% python3 -q
>>> import numpy as np
>>> np.set_printoptions(precision=1, suppress=True, linewidth=120)
>>> rnd = lambda a: np.round(a, 1) + 0
>>> F = np.loadtxt("sample4.csv", delimiter=",")
>>> print(F)
[[0. 2. 0. 0.]
 [4. 2. 0. 0.]
 [0. 0. 0. 2.]
 [0. 0. 4. 2.]]
>>> U, sig = np.linalg.svd(F)
Traceback (most recent call last):
  File "<python-input-5>", line 1, in <module>
    U, sig = np.linalg.svd(F)
    ^^^^^^
ValueError: too many values to unpack (expected 2)
>>> U, sig, VT = np.linalg.svd(F, full_matrices=False)
>>> print(rnd(sig))
[4.6 4.6 1.7 1.7]
>>> print((sig > 1e-8).sum())
4
>>> print(rnd(np.cumsum(sig ** 2) / np.sum(sig ** 2)))
[0.4 0.9 0.9 1. ]
>>> print(rnd(np.sqrt((sig ** 2).sum())), rnd(np.linalg.norm(F)))
6.9 6.9
>>> print(rnd(VT @ VT.T))
[[1. 0. 0. 0.]
 [0. 1. 0. 0.]
 [0. 0. 1. 0.]
 [0. 0. 0. 1.]]
>>> print(np.allclose(U * sig @ VT, F))
True
>>> print(rnd(sig / sig[0]))
[1.  1.  0.4 0.4]
>>> u = np.array([2, 3, 0])
>>> print(np.cross(F[2, :3], F[3, :3]))
[0. 0. 0.]
>>> data = np.array([[4.0, 1.9, 0.0],
...     [-4.1, -2.2, 0.3],
...     [3.8, 1.9, 0.5],
...     [0.0, -0.2, -0.1],
...     [-2.4, -0.7, -0.1],
...     [-4.2, -2.2, 0.2],
...     [-2.2, -0.7, 0.2],
...     [-3.8, -1.6, 0.0],
...     [-3.8, -1.9, 0.2],
...     [2.3, 1.5, -0.3],
...     [-2.4, -1.5, 0.5],
...     [-5.4, -2.9, 0.6],
...     [3.6, 1.3, -0.2],
...     [4.3, 1.6, 0.4],
...     [-5.7, -2.7, -0.1],
...     [2.1, 1.0, -0.1]])
>>> print(data)
[[ 4.   1.9  0. ]
 [-4.1 -2.2  0.3]
 [ 3.8  1.9  0.5]
 [ 0.  -0.2 -0.1]
 [-2.4 -0.7 -0.1]
 [-4.2 -2.2  0.2]
 [-2.2 -0.7  0.2]
 [-3.8 -1.6  0. ]
 [-3.8 -1.9  0.2]
 [ 2.3  1.5 -0.3]
 [-2.4 -1.5  0.5]
 [-5.4 -2.9  0.6]
 [ 3.6  1.3 -0.2]
 [ 4.3  1.6  0.4]
 [-5.7 -2.7 -0.1]
 [ 2.1  1.  -0.1]]
>>> x = np.array([0, 7, -8])
>>> y = data @ x
>>> print(rnd(y))
[ 13.3 -17.8   9.3  -0.6  -4.1 -17.   -6.5 -11.2 -14.9  12.9 -14.5 -25.1  10.7   8.  -18.1   7.8]
>>> print(rnd(np.linalg.pinv(data) @ data))
[[1. 0. 0.]
 [0. 1. 0.]
 [0. 0. 1.]]
>>> print(rnd(np.linalg.lstsq(data, y)[0]))
[ 0.  7. -8.]
>>> rng = np.random.default_rng(5156)
>>> y = y + 0.3 * rng.normal(size=16)
>>> print(rnd(y))
[ 13.6 -17.8   9.   -0.3  -3.9 -16.5  -6.5 -11.1 -14.8  13.1 -14.5 -24.9  10.9   8.  -17.8   7.4]
>>> c, *_ = np.linalg.lstsq(data, y)
>>> print(rnd(c))
[ 0.1  6.8 -8.2]
>>> print(rnd(np.linalg.norm(y - data @ c)))
0.9
>>> print(rnd(data.T @ (y - data @ c)))
[0. 0. 0.]
>>> Ac = data - data.mean(axis=0)
>>> U, sig, VT = np.linalg.svd(Ac, full_matrices=False)
>>> print(np.abs(U[:, 0]).argmax())
13
>>> print(rnd(sig))
[15.7  1.2  0.8]
>>> print(np.searchsorted(np.cumsum(sig ** 2) / (sig ** 2).sum(), 0.9) + 1)
1
>>> G = np.cov(data, rowvar=False)
>>> print(rnd(np.linalg.eigvalsh(G)[::-1]))
[16.4  0.1  0. ]
>>> print(rnd(data.std(axis=0)))
[3.5 1.7 0.3]
>>> J = np.load("data.npy")
>>> print(J)
[[ 4.1  1.   4. ]
 [ 4.   0.9  4. ]
 [ 4.   1.1  3.8]
 [ 4.   1.   4. ]
 [ 4.2  0.9  3.8]
 [ 3.9  1.   3.9]
 [ 4.1  1.   4.3]
 [-0.1  5.   0. ]
 [-0.1  5.   0. ]
 [ 0.1  5.  -0.2]
 [ 0.   5.1  0.1]
 [ 0.   5.1  0. ]
 [-0.1  5.   0.1]
 [ 0.   5.1 -0.1]]
>>> Ac = J - J.mean(axis=0)
>>> V = np.linalg.svd(Ac)[2][:2]
>>> Y = Ac - Ac @ V.T @ V
>>> print(rnd((Ac @ V.T).std(axis=0)))
[3.5 0.1]
>>> print(rnd(np.linalg.norm(Y) / np.linalg.norm(Ac)))
0.0
